$ python -q
>>> import numpy as np
>>> np.set_printoptions(suppress=True, linewidth=100)
>>> data = np.load("out9.npy")
>>> data
array([[ 1,  2,  8,  1, -2, -1,  0],
       [-2, -1, -4, -2, -2,  0,  2],
       [-2,  1,  4, -1,  0, -2,  2],
       [-1,  1,  4,  0,  2, -1,  2],
       [-2,  1,  4, -1,  2,  0,  2]])
>>> A2 = data / np.sqrt((data ** 2).mean(axis=1, keepdims=True))
>>> np.linalg.matrix_rank(data - data.mean(axis=1, keepdims=True))
np.int64(5)
>>> A2[2].round(3)
array([-0.966,  0.483,  1.932, -0.483,  0.   , -0.966,  0.966])
>>> np.linalg.matrix_rank(A2) == np.linalg.matrix_rank(data)
np.True_
>>> blk = np.stack([data, -2 * data, data[::-1]])
>>> blk.sum(axis=0)
array([[-3, -1, -4, -2,  4,  1,  2],
       [ 1,  2,  8,  2,  4, -1,  0],
       [ 0,  0,  0,  0,  0,  0,  0],
       [-1, -2, -8, -2, -4,  1,  0],
       [ 3,  1,  4,  2, -4, -1, -2]])
>>> blk.shape
(3, 5, 7)
>>> np.linalg.matrix_rank(blk.reshape(3, -1))
np.int64(2)
>>> np.round(np.linalg.norm(blk, axis=(1, 2)), 3)
array([13.964, 27.928, 13.964])
>>> (blk @ data.T).shape
(3, 5, 5)
>>> A2 = data[0, 0] * data[1:] - np.outer(data[1:, 0], data[0])
>>> A2
array([[ 0,  3, 12,  0, -6, -2,  2],
       [ 0,  5, 20,  1, -4, -4,  2],
       [ 0,  3, 12,  1,  0, -2,  2],
       [ 0,  5, 20,  1, -2, -2,  2]])
>>> np.flatnonzero(~A2.round(6).any(axis=1))
array([], dtype=int64)
>>> x = np.array([0, -2, 2, 0, 2, 1, 1])
>>> h = np.maximum(data @ x, 0)
>>> h
array([ 7,  0,  6, 11, 12])
>>> np.flatnonzero(h > 1e-9)
array([0, 2, 3, 4])
>>> t = np.radians(120)
>>> Rm = np.eye(7)
>>> Rm[0, 0] = Rm[6, 6] = np.cos(t)
>>> Rm[0, 6], Rm[6, 0] = -np.sin(t), np.sin(t)
>>> Rm.round(3)
array([[-0.5  ,  0.   ,  0.   ,  0.   ,  0.   ,  0.   , -0.866],
       [ 0.   ,  1.   ,  0.   ,  0.   ,  0.   ,  0.   ,  0.   ],
       [ 0.   ,  0.   ,  1.   ,  0.   ,  0.   ,  0.   ,  0.   ],
       [ 0.   ,  0.   ,  0.   ,  1.   ,  0.   ,  0.   ,  0.   ],
       [ 0.   ,  0.   ,  0.   ,  0.   ,  1.   ,  0.   ,  0.   ],
       [ 0.   ,  0.   ,  0.   ,  0.   ,  0.   ,  1.   ,  0.   ],
       [ 0.866,  0.   ,  0.   ,  0.   ,  0.   ,  0.   , -0.5  ]])
>>> A2 = data @ Rm.T
>>> A2.round(3)
array([[-0.5  ,  2.   ,  8.   ,  1.   , -2.   , -1.   ,  0.866],
       [-0.732, -1.   , -4.   , -2.   , -2.   ,  0.   , -2.732],
       [-0.732,  1.   ,  4.   , -1.   ,  0.   , -2.   , -2.732],
       [-1.232,  1.   ,  4.   ,  0.   ,  2.   , -1.   , -1.866],
       [-0.732,  1.   ,  4.   , -1.   ,  2.   ,  0.   , -2.732]])
>>> X = np.load("case2.npy")
>>> X
array([[ 2,  2,  2,  2,  2,  2,  2],
       [ 2,  4,  4,  4,  4,  4,  4],
       [ 2,  4,  6,  6,  6,  6,  6],
       [ 2,  4,  6,  8,  8,  8,  8],
       [ 2,  4,  6,  8, 10, 10, 10],
       [ 2,  4,  6,  8, 10, 12, 12],
       [ 2,  4,  6,  8, 10, 12, 14]])
>>> # equal to its transpose
>>> vals, V = np.linalg.eigh(X)
>>> x = np.array([-2, 2, 2, 0, 1, -2, 0])
>>> np.round(V * np.maximum(vals, 0) @ V.T, 3)
array([[ 2.,  2.,  2.,  2.,  2.,  2.,  2.],
       [ 2.,  4.,  4.,  4.,  4.,  4.,  4.],
       [ 2.,  4.,  6.,  6.,  6.,  6.,  6.],
       [ 2.,  4.,  6.,  8.,  8.,  8.,  8.],
       [ 2.,  4.,  6.,  8., 10., 10., 10.],
       [ 2.,  4.,  6.,  8., 10., 12., 12.],
       [ 2.,  4.,  6.,  8., 10., 12., 14.]])
>>> x @ X @ x / (x @ x), round(vals[0], 3), np.round(vals[-1], 3)
(np.float64(2.0), np.float64(0.523), np.float64(45.762))
>>> (np.sign(V[:, -1].round(6)) == np.sign(V[0, -1].round(6))).astype(int)
array([1, 1, 1, 1, 1, 1, 1])
>>> np.abs(X).sum(axis=1).max(), round(float(np.abs(vals).max()), 3)
(np.int64(56), 45.762)
>>> x = np.ones(7)
>>> for _ in range(6):
...     x = X @ x
...     x /= np.linalg.norm(x)
...     print(round(x @ X @ x, 3))
... 
45.703
45.761
45.762
45.762
45.762
45.762
>>> x.round(3)
array([0.107, 0.21 , 0.304, 0.384, 0.447, 0.491, 0.514])
>>> round(np.linalg.eigvalsh(X)[-1], 3)
np.float64(45.762)
>>> x = np.array([9, 7, 8, 4, 6, 1, 0])
>>> target = X @ x
>>> target
array([ 70, 122, 160, 182, 196, 198, 198])
>>> np.round(np.linalg.solve(X.T, X[6]), 3)
array([0., 0., 0., 0., 0., 0., 1.])
>>> np.round(np.linalg.solve(X, target), 3)
array([9., 7., 8., 4., 6., 1., 0.])
>>> A2 = X[0, 0] * X[1:] - np.outer(X[1:, 0], X[0])
>>> A2
array([[ 0,  4,  4,  4,  4,  4,  4],
       [ 0,  4,  8,  8,  8,  8,  8],
       [ 0,  4,  8, 12, 12, 12, 12],
       [ 0,  4,  8, 12, 16, 16, 16],
       [ 0,  4,  8, 12, 16, 20, 20],
       [ 0,  4,  8, 12, 16, 20, 24]])
>>> np.linalg.matrix_rank(A2), np.linalg.matrix_rank(X)
(np.int64(6), np.int64(7))
>>> F = np.load("m.npy")
>>> F
array([[ 9,  0, -1, -1],
       [ 1,  1,  1,  1],
       [ 1,  1, -1, -1],
       [-1, -2,  2, -8]])
>>> f = np.array([1, 1, 4, 9, 6, 8, 5])
>>> A2 = X + np.outer(f, np.eye(7)[5])
>>> A2
array([[ 2.,  2.,  2.,  2.,  2.,  3.,  2.],
       [ 2.,  4.,  4.,  4.,  4.,  5.,  4.],
       [ 2.,  4.,  6.,  6.,  6., 10.,  6.],
       [ 2.,  4.,  6.,  8.,  8., 17.,  8.],
       [ 2.,  4.,  6.,  8., 10., 16., 10.],
       [ 2.,  4.,  6.,  8., 10., 20., 12.],
       [ 2.,  4.,  6.,  8., 10., 17., 14.]])
>>> def softmax(z):
...     e = np.exp(z - z.max(axis=-1, keepdims=True))
...     return e / e.sum(axis=-1, keepdims=True)
... 
>>> np.round(softmax(A2[5]), 3) + 0
array([0., 0., 0., 0., 0., 1., 0.])
>>> np.round(softmax(A2).sum(axis=1), 3)
array([1., 1., 1., 1., 1., 1., 1.])
>>> S = A2 @ A2.T / np.sqrt(7)
>>> np.round(softmax(S), 3) + 0
array([[0.   , 0.   , 0.   , 0.   , 0.002, 0.867, 0.131],
       [0.   , 0.   , 0.   , 0.   , 0.   , 0.934, 0.066],
       [0.   , 0.   , 0.   , 0.   , 0.   , 0.999, 0.001],
       [0.   , 0.   , 0.   , 0.   , 0.   , 1.   , 0.   ],
       [0.   , 0.   , 0.   , 0.   , 0.   , 1.   , 0.   ],
       [0.   , 0.   , 0.   , 0.   , 0.   , 1.   , 0.   ],
       [0.   , 0.   , 0.   , 0.   , 0.   , 1.   , 0.   ]])
>>> O = F.astype(float).copy()
>>> for j in range(4):
...     O[:, j] -= O[:, :j] @ (O[:, :j].T @ O[:, j])
...     O[:, j] /= np.linalg.norm(O[:, j])
... 
>>> np.round(O.T @ O, 3) + 0
array([[1., 0., 0., 0.],
       [0., 1., 0., 0.],
       [0., 0., 1., 0.],
       [0., 0., 0., 1.]])
>>> rng = np.random.default_rng(95)
>>> z = rng.permutation(4)
>>> A2 = F[:, z] * rng.choice([-1, 1], 4)
>>> A2
array([[ 0,  1, -9,  1],
       [-1, -1, -1, -1],
       [-1,  1, -1,  1],
       [ 2, -2,  1,  8]])
>>> Uu, _, vt = np.linalg.svd(F.T @ A2)
>>> z
array([1, 2, 0, 3])
>>> np.round(Uu @ vt, 3) + 0
array([[ 0.,  0., -1.,  0.],
       [-1.,  0.,  0.,  0.],
       [ 0., -1.,  0.,  0.],
       [ 0.,  0.,  0., -1.]])
